$ python3 -q
>>> import numpy as np
>>> np.set_printoptions(precision=2, suppress=True, linewidth=120)
>>> def rd(a):
...     return np.round(a, 2) + 0
... 
>>> mat = np.loadtxt("m.csv", delimiter=",")
>>> mat
array([[ 1.,  1.,  3.,  3.,  0.,  2.,  3.,  0.,  0.,  2.],
       [ 0.,  0.,  2.,  1.,  0.,  3.,  2.,  0.,  0.,  3.],
       [ 0.,  1.,  1.,  1.,  3.,  0.,  0.,  1., 12.,  0.],
       [ 3.,  0.,  1.,  1.,  1.,  3.,  0.,  1.,  4.,  1.],
       [ 0.,  3.,  0.,  2.,  1.,  3.,  0.,  0.,  4.,  0.],
       [ 0.,  1.,  1.,  3.,  3.,  3.,  1.,  2., 12.,  3.],
       [ 3.,  3.,  0.,  3.,  3.,  0.,  0.,  3., 12.,  3.],
       [ 3.,  1.,  1.,  0.,  1.,  2.,  2.,  2.,  4.,  1.]])
>>> rng = np.random.default_rng(756)
>>> A2 = mat + rng.integers(-2, 3, (8, 1)) @ rng.integers(-2, 3, (1, 10))
>>> A2
array([[ 1.,  1.,  3.,  3.,  0.,  2.,  3.,  0.,  0.,  2.],
       [-2.,  1.,  3., -1.,  1.,  4.,  1., -1.,  0.,  2.],
       [ 4., -1., -1.,  5.,  1., -2.,  2.,  3., 12.,  2.],
       [ 1.,  1.,  2., -1.,  2.,  4., -1.,  0.,  4.,  0.],
       [ 4.,  1., -2.,  6., -1.,  1.,  2.,  2.,  4.,  2.],
       [ 0.,  1.,  1.,  3.,  3.,  3.,  1.,  2., 12.,  3.],
       [ 1.,  4.,  1.,  1.,  4.,  1., -1.,  2., 12.,  2.],
       [ 5.,  0.,  0.,  2.,  0.,  1.,  3.,  3.,  4.,  2.]])
>>> np.abs(A2 - mat).sum(axis=1)
array([ 0., 11., 22., 11., 22.,  0., 11., 11.])
>>> x = np.array([-2, -1, -2, -1, 2, 1, -2, -2, -1, -1])
>>> h = np.maximum(mat @ x, 0)
>>> np.maximum(mat @ x, 0) - np.maximum(-mat @ x, 0)
array([-18.,  -9., -12., -11.,  -4., -18., -27., -18.])
>>> rd(np.tanh(mat @ x))
array([-1., -1., -1., -1., -1., -1., -1., -1.])
>>> h
array([0., 0., 0., 0., 0., 0., 0., 0.])
>>> feats = np.load("a.npy")
>>> feats
array([[ -16,  -37,   -5,  -30,  -37,  -26,  -19,  -35,  -15],
       [ -40, -106,  -14,  -87, -106,  -77,  -55, -101,  -45],
       [ -32,    7,   -1,   12,    7,   20,    7,   11,   15]])
>>> A2 = feats[0, 0] * feats[1:] - np.outer(feats[1:, 0], feats[0])
>>> A2
array([[    0,   216,    24,   192,   216,   192,   120,   216,   120],
       [    0, -1296,  -144, -1152, -1296, -1152,  -720, -1296,  -720]])
>>> np.linalg.matrix_rank(A2), np.linalg.matrix_rank(feats)
(np.int64(1), np.int64(2))
>>> np.flatnonzero(~A2.round(6).any(axis=1))
array([], dtype=int64)
>>> M = np.load("data.npy")
>>> M
array([[-0.38, 20.1 , 19.65, 19.52, 39.27, 39.81, 39.78,  1.06,  0.89],
       [-1.9 , 20.48, 20.8 , 20.09, 38.95, 40.57, 40.59, -0.98, -0.39],
       [-0.77, 19.51, 20.29, 20.11, 40.78, 40.39, 39.48, -0.16, -1.9 ],
       [ 1.37, 20.08, 21.17, 20.33, 38.73, 39.48, 40.27,  0.89,  1.25],
       [ 0.99, 19.38, 20.41, 21.98, 41.39, 38.95, 39.06,  0.09, -2.16],
       [ 0.24, 20.33, 22.39, 19.86, 38.98, 38.9 , 39.12, -1.34, -0.67],
       [-1.03, 19.02, 19.96, 20.11, 40.26, 40.62, 41.15, -0.53, -0.07],
       [ 1.73, 18.84, 19.76, 21.21, 40.37, 39.51, 40.4 , -1.13, -1.24],
       [-1.61, 19.03, 21.35, 19.31, 40.27, 40.44, 42.51,  0.55,  0.72],
       [ 0.39, 21.87, 20.03, 18.37, 40.12, 40.16, 40.22, -0.58,  2.79],
       [-1.1 , 19.54, 18.19, 20.66, 40.1 , 40.72, 39.96, -1.51, -0.81],
       [-0.26, 19.97, 19.8 , 21.13, 41.43, 40.49, 40.07, -1.13, -0.77],
       [-0.79, 17.86, 20.35, 21.33, 39.4 , 42.48, 39.7 , -0.74,  0.67],
       [ 0.78, 19.89, 20.41, 19.85, 40.25, 39.98, 39.47,  0.69,  0.38],
       [ 0.3 , 19.97, 18.64, 18.6 , 38.94, 38.38, 40.22, -0.45, -2.21],
       [-0.17, 19.39, 20.6 , 20.77, 39.33, 40.72, 38.59, -0.62,  0.57],
       [-1.23, 20.09, 18.68, 20.11, 41.  , 39.98, 39.95, -0.86,  0.83],
       [ 0.63, 20.06, 18.37, 18.08, 39.95, 38.93, 39.44,  0.55, -0.12],
       [ 1.35, 20.74, 20.2 , 19.96, 41.3 , 38.54, 38.43, -0.06, -0.06],
       [ 0.07, 18.87, 18.58, 18.72, 39.48, 39.19, 40.75, -0.77,  0.44],
       [ 0.16, 19.72, 21.38, 20.46, 39.93, 39.1 , 39.85, -0.43,  0.06],
       [-0.43, 20.44, 20.73, 21.6 , 40.54, 39.79, 40.29, -0.33, -0.64],
       [-0.99, 19.32, 19.3 , 21.16, 41.03, 39.41, 40.12,  0.67,  0.6 ],
       [-0.65, 20.06, 20.68, 20.28, 39.16, 40.46, 40.74, -2.17, -0.71],
       [-1.17, 19.42, 18.17, 18.81, 40.49, 39.16, 39.7 ,  1.17,  0.31],
       [-0.43, 18.82, 19.33, 19.3 , 41.91, 40.17, 40.26, -0.34, -1.36],
       [-0.22, 21.08, 20.39, 19.18, 40.33, 38.53, 38.85, -0.3 , -1.73],
       [ 0.13, 20.35, 19.88, 22.1 , 40.45, 39.7 , 40.54,  0.04,  3.18],
       [-0.13, 21.22, 22.22, 20.86, 41.57, 38.64, 40.9 , -0.04, -0.94],
       [-0.3 , 17.74, 21.74, 19.8 , 40.87, 40.6 , 39.04, -1.18, -1.18],
       [-0.02, 19.74, 20.13, 20.15, 39.64, 40.6 , 41.62, -0.09, -1.35],
       [ 0.96, 19.77, 19.67, 21.13, 40.04, 38.02, 40.71,  0.16, -1.18],
       [-0.39, 20.17, 19.98, 20.94, 41.25, 40.17, 39.7 ,  0.44, -2.02],
       [-2.17, 18.49, 19.86, 18.59, 39.49, 40.42, 38.54, -0.5 , -0.3 ],
       [ 1.46, 21.4 , 20.49, 20.74, 41.07, 39.28, 38.08,  0.99, -0.33]])
>>> Ac = (M - M.mean(axis=0)) / M.std(axis=0)
>>> rd(Ac.std(axis=0))
array([1., 1., 1., 1., 1., 1., 1., 1., 1.])
>>> np.argwhere(np.abs(Ac) > 2)
array([[ 5,  2],
       [ 7,  0],
       [ 8,  6],
       [ 9,  1],
       [ 9,  8],
       [12,  1],
       [12,  5],
       [17,  3],
       [23,  7],
       [27,  8],
       [28,  2],
       [29,  1],
       [33,  0],
       [34,  6]])
>>> coef = np.linalg.lstsq(np.delete(Ac, 1, axis=1), Ac[:, 1])[0]
>>> np.abs(coef).argmax()
np.int64(4)
